% python3 -q
>>> import numpy as np
>>> np.set_printoptions(precision=2, suppress=True, linewidth=120, legacy="1.25")
>>> other = np.array([[2], [0]])
>>> K = np.block([[np.zeros((2, 2)), other], [other.T, np.zeros((1, 1))]])
>>> K
array([[0., 0., 2.],
       [0., 0., 0.],
       [2., 0., 0.]])
>>> # looks like rank 2
>>> U, sigma, VT = np.linalg.svd(K)
>>> evecs = VT[:(sigma > 1e-8).sum()]
>>> rng = np.random.default_rng(731)
>>> x = K[0] + -3 * K[1] + rng.integers(2) * np.eye(3)[2]
>>> x
array([0., 0., 3.])
>>> evecs.T @ evecs
array([[1., 0., 0.],
       [0., 0., 0.],
       [0., 0., 1.]])
>>> np.allclose(evecs.T @ evecs @ x, x)
True
>>> np.diag(evecs.T @ evecs)
array([1., 0., 1.])
>>> round(np.linalg.norm(x - evecs.T @ evecs @ x), 2)
0.0
>>> U, sigma, VT = np.linalg.svd(K)
>>> sigma
array([2., 2., 0.])
>>> other = U[:, :2] @ np.diag(sigma[:2]) @ VT[:2]
>>> np.abs(K - other).max()
0.0
>>> np.linalg.matrix_rank(other)
2
>>> np.round(np.linalg.norm(K - other) / np.linalg.norm(K), 2)
0.0
>>> other
array([[0., 0., 2.],
       [0., 0., 0.],
       [2., 0., 0.]])
>>> np.linalg.matrix_rank(K, rtol=0.1)
2
>>> proj = np.triu(np.array([[3, -1, -1], [1, 2, 3], [0, 1, 0]]), 1) + np.eye(3)
>>> other = proj @ K @ np.linalg.inv(proj)
>>> np.trace(other), np.trace(K)
(0.0, 0.0)
>>> W0 = np.array([[2, 0, 0, 0], [1, 2, 0, 0], [1, 3, 0, 0], [2, 0, 3, 2]])
>>> W0
array([[2, 0, 0, 0],
       [1, 2, 0, 0],
       [1, 3, 0, 0],
       [2, 0, 3, 2]])
>>> # rank 3
>>> round(np.abs(np.linalg.eigvals(W0)).max(), 2)
2.0
>>> np.allclose(W0 @ W0.T, W0.T @ W0)
False
>>> (W0 - W0.T) / 2
array([[ 0. , -0.5, -0.5, -1. ],
       [ 0.5,  0. , -1.5,  0. ],
       [ 0.5,  1.5,  0. , -1.5],
       [ 1. ,  0. ,  1.5,  0. ]])
>>> (W0 + W0.T) / 2
array([[2. , 0.5, 0.5, 1. ],
       [0.5, 2. , 1.5, 0. ],
       [0.5, 1.5, 0. , 1.5],
       [1. , 0. , 1.5, 2. ]])
>>> np.round(np.linalg.det(W0), 2)
0.0
>>> rk = np.linalg.matrix_rank(W0)
>>> rk
3
>>> N = np.linalg.svd(W0)[2][rk:].T
>>> np.round(N @ N.T, 2) + 0
array([[ 0.  ,  0.  ,  0.  ,  0.  ],
       [ 0.  ,  0.  ,  0.  ,  0.  ],
       [ 0.  ,  0.  ,  0.31, -0.46],
       [ 0.  ,  0.  , -0.46,  0.69]])
>>> N.shape
(4, 1)
>>> [int(np.linalg.matrix_rank(np.delete(W0, i, axis=0))) for i in range(4)]
[3, 3, 3, 2]
>>> [int(np.linalg.matrix_rank(W0[:i])) for i in range(1, len(W0) + 1)]
[1, 2, 2, 3]
>>> X = np.vander(np.arange(3) - 1, 3, increasing=True)
>>> X
array([[ 1, -1,  1],
       [ 1,  0,  0],
       [ 1,  1,  1]])
>>> z = rng.permutation(3)
>>> other = X[:, z] * rng.choice([-1, 1], 3)
>>> other
array([[-1, -1,  1],
       [ 0,  0,  1],
       [ 1, -1,  1]])
>>> U, _, VT = np.linalg.svd(X.T @ other)
>>> np.round(U @ VT, 2) + 0
array([[ 0.,  0.,  1.],
       [ 1.,  0.,  0.],
       [ 0., -1.,  0.]])
>>> np.round(np.linalg.lstsq(X, other)[0], 2) + 0
array([[ 0.,  0.,  1.],
       [ 1.,  0.,  0.],
       [ 0., -1.,  0.]])
>>> z
array([1, 2, 0])
